% python3 -q
>>> import numpy as np
>>> np.set_printoptions(precision=3, suppress=True, linewidth=120)
>>> X = np.loadtxt("run11.csv", delimiter=",")
>>> X
array([[ 1.   ,  0.   ,  0.   ,  0.   ,  0.   ,  0.   ,  0.   ,  0.   ,  0.   ,  0.   ,  0.   ],
       [ 0.   ,  1.   ,  0.   ,  0.   ,  0.   ,  0.   ,  0.   ,  0.   ,  0.   ,  0.   ,  0.   ],
       [ 0.   ,  0.   ,  1.   ,  0.   ,  0.   ,  0.   ,  0.   ,  0.   ,  0.   ,  0.   ,  0.   ],
       [ 0.   ,  0.   ,  0.   ,  1.   ,  0.   ,  0.   ,  0.   ,  0.   ,  0.   ,  0.   ,  0.   ],
       [ 0.   ,  0.   ,  0.   ,  0.   ,  1.   ,  0.   ,  0.   ,  0.   ,  0.   ,  0.   ,  0.   ],
       [ 0.   ,  0.   ,  0.   ,  0.   ,  0.   ,  1.   ,  0.   ,  0.   ,  0.   ,  0.   ,  0.   ],
       [ 0.   ,  0.   ,  0.   ,  0.   ,  0.   ,  0.   , -0.707,  0.707,  0.   ,  0.   ,  0.   ],
       [ 0.   ,  0.   ,  0.   ,  0.   ,  0.   ,  0.   , -0.707, -0.707,  0.   ,  0.   ,  0.   ],
       [ 0.   ,  0.   ,  0.   ,  0.   ,  0.   ,  0.   ,  0.   ,  0.   ,  1.   ,  0.   ,  0.   ],
       [ 0.   ,  0.   ,  0.   ,  0.   ,  0.   ,  0.   ,  0.   ,  0.   ,  0.   ,  1.   ,  0.   ],
       [ 0.   ,  0.   ,  0.   ,  0.   ,  0.   ,  0.   ,  0.   ,  0.   ,  0.   ,  0.   ,  1.   ]])
>>> # 10 blocks once reordered
>>> vec = np.array([2, -1, 0, -2, 0, 1, 2, 3, 1, 3, 2])
>>> 11 - np.linalg.matrix_rank(X - np.eye(11), tol=1e-8)
np.int64(9)
>>> np.round(np.linalg.norm(vec), 3), np.round(np.linalg.norm(X @ vec), 3)
(np.float64(6.083), np.float64(6.083))
>>> np.abs(np.linalg.eigvals(X))
array([1., 1., 1., 1., 1., 1., 1., 1., 1., 1., 1.])
>>> out = np.array([[6, -7],
...     [7, 1],
...     [-9, 8],
...     [-9, -4],
...     [3, -6],
...     [-3, -4],
...     [5, -2],
...     [-6, 4],
...     [0, 5],
...     [7, 6],
...     [-3, -8]])
>>> np.einsum("ik,kj->ij", X, out)
array([[ 6.   , -7.   ],
       [ 7.   ,  1.   ],
       [-9.   ,  8.   ],
       [-9.   , -4.   ],
       [ 3.   , -6.   ],
       [-3.   , -4.   ],
       [-7.778,  4.243],
       [ 0.707, -1.414],
       [ 0.   ,  5.   ],
       [ 7.   ,  6.   ],
       [-3.   , -8.   ]])
>>> np.linalg.matrix_rank(np.vstack([X, out.T]))
np.int64(11)
>>> np.einsum("ik,kj->ji", X, out)
array([[ 6.   ,  7.   , -9.   , -9.   ,  3.   , -3.   , -7.778,  0.707,  0.   ,  7.   , -3.   ],
       [-7.   ,  1.   ,  8.   , -4.   , -6.   , -4.   ,  4.243, -1.414,  5.   ,  6.   , -8.   ]])
>>> np.einsum("ij,ij->i", X, X)
array([1., 1., 1., 1., 1., 1., 1., 1., 1., 1., 1.])
>>> np.round(np.einsum("ij->j", X), 3) + 0
array([ 1.   ,  1.   ,  1.   ,  1.   ,  1.   ,  1.   , -1.414,  0.   ,  1.   ,  1.   ,  1.   ])
>>> X @ out
array([[ 6.   , -7.   ],
       [ 7.   ,  1.   ],
       [-9.   ,  8.   ],
       [-9.   , -4.   ],
       [ 3.   , -6.   ],
       [-3.   , -4.   ],
       [-7.778,  4.243],
       [ 0.707, -1.414],
       [ 0.   ,  5.   ],
       [ 7.   ,  6.   ],
       [-3.   , -8.   ]])
>>> np.vstack([X, out.T]).shape
(13, 11)
